$ ipython --no-banner

In [1]: import numpy as np

In [2]: np.set_printoptions(precision=2, suppress=True, linewidth=140, floatmode="fixed")

In [3]: W0 = np.array([[-4, -1], [-1, 0]])

In [4]: # row 0 is much longer than the rest

In [5]: round(np.log10(np.linalg.cond(W0)))
Out[5]: 1

In [6]: np.round(np.linalg.norm(W0, 2) / np.linalg.norm(W0), 2)
Out[6]: np.float64(1.0)

In [7]: T = np.stack([W0, -1 * W0, W0[::-1]])

In [8]: np.linalg.norm(T, axis=(1, 2))
Out[8]: array([4.24, 4.24, 4.24])

In [9]: T.sum(axis=0)
Out[9]: 
array([[-1,  0],
       [-4, -1]])

In [10]: np.linalg.det(T)
Out[10]: array([-1.00, -1.00,  1.00])

In [11]: np.linalg.matrix_rank(T)
Out[11]: array([2, 2, 2])

In [12]: T.shape
Out[12]: (3, 2, 2)

In [13]: A2 = np.linalg.inv(W0)

In [14]: np.linalg.det(W0) * A2
Out[14]: 
array([[ 0.00,  1.00],
       [ 1.00, -4.00]])

In [15]: round(float(np.linalg.cond(W0)), 2)
Out[15]: 17.94

In [16]: np.allclose(A2, W0.T)
Out[16]: False

In [17]: np.linalg.inv(A2)
Out[17]: 
array([[-4.00, -1.00],
       [-1.00, -0.00]])

In [18]: W0 @ A2
Out[18]: 
array([[1.00, 0.00],
       [0.00, 1.00]])

In [19]: rng = np.random.default_rng(768349)

In [20]: lab = rng.permutation(2)

In [21]: A2 = W0[:, lab] * rng.choice([-1, 1], 2)

In [22]: A2
Out[22]: 
array([[ 4, -1],
       [ 1,  0]])

In [23]: Uu, _, Vt = np.linalg.svd(W0.T @ A2)

In [24]: np.round(Uu @ Vt, 2) + 0
Out[24]: 
array([[-1.00,  0.00],
       [ 0.00,  1.00]])

In [25]: X = np.load("out18.npy")

In [26]: X
Out[26]: 
array([[ -7,  -7, -14,   8,   8,  16],
       [ -7, -14,  -7,   8,  16,   8],
       [ 21,   7, -21, -24,  -8,  24],
       [  7,   7,  14,   0,   0,   0],
       [  7,  14,   7,   0,   0,   0],
       [-21,  -7,  21,   0,   0,   0]])

In [27]: x0 = np.array([6, 2, 6, 2, 1, 6])

In [28]: target = X @ x0

In [29]: target
Out[29]: array([-20, -32, 102, 140, 112, -14])

In [30]: np.linalg.solve(X, target + X[:, 1])
Out[30]: array([6.00, 3.00, 6.00, 2.00, 1.00, 6.00])

In [31]: np.round(np.linalg.solve(X, X[:, 4]), 2) + 0
Out[31]: array([0.00, 0.00, 0.00, 0.00, 1.00, 0.00])

In [32]: np.linalg.solve(X, target)
Out[32]: array([6.00, 2.00, 6.00, 2.00, 1.00, 6.00])

In [33]: np.linalg.solve(X, -3 * target)
Out[33]: array([-18.00,  -6.00, -18.00,  -6.00,  -3.00, -18.00])

In [34]: assert X == X.T
Traceback (most recent call last):
  Cell In[34], line 1
    assert X == X.T
ValueError: The truth value of an array with more than one element is ambiguous. Use a.any() or a.all()


In [35]: X @ X
Out[35]: 
array([[ -420,   105,   945,   224,   -56,  -504],
       [    0,   420,   735,     0,  -224,  -392],
       [-1365,  -840,   210,   728,   448,  -112],
       [  196,   -49,  -441,  -224,    56,   504],
       [    0,  -196,  -343,     0,   224,   392],
       [  637,   392,   -98,  -728,  -448,   112]])

In [36]: np.allclose(X, X.T)
Out[36]: False

In [37]: np.allclose(X @ X.T, X.T @ X)
Out[37]: False

In [38]: X.inv()
Traceback (most recent call last):
  Cell In[38], line 1
    X.inv()
AttributeError: 'numpy.ndarray' object has no attribute 'inv'


In [39]: (X + X.T) / 2
Out[39]: 
array([[ -7.00,  -7.00,   3.50,   7.50,   7.50,  -2.50],
       [ -7.00, -14.00,   0.00,   7.50,  15.00,   0.50],
       [  3.50,   0.00, -21.00,  -5.00,  -0.50,  22.50],
       [  7.50,   7.50,  -5.00,   0.00,   0.00,   0.00],
       [  7.50,  15.00,  -0.50,   0.00,   0.00,   0.00],
       [ -2.50,   0.50,  22.50,   0.00,   0.00,   0.00]])

In [40]: np.sort(np.abs(np.linalg.eigvals(X)))
Out[40]: array([ 4.19, 10.36, 16.83, 16.83, 41.57, 41.57])

In [41]: (X - X.T) / 2
Out[41]: 
array([[  0.00,   0.00, -17.50,   0.50,   0.50,  18.50],
       [  0.00,   0.00,  -7.00,   0.50,   1.00,   7.50],
       [ 17.50,   7.00,   0.00, -19.00,  -7.50,   1.50],
       [ -0.50,  -0.50,  19.00,   0.00,   0.00,   0.00],
       [ -0.50,  -1.00,   7.50,   0.00,   0.00,   0.00],
       [-18.50,  -7.50,  -1.50,   0.00,   0.00,   0.00]])
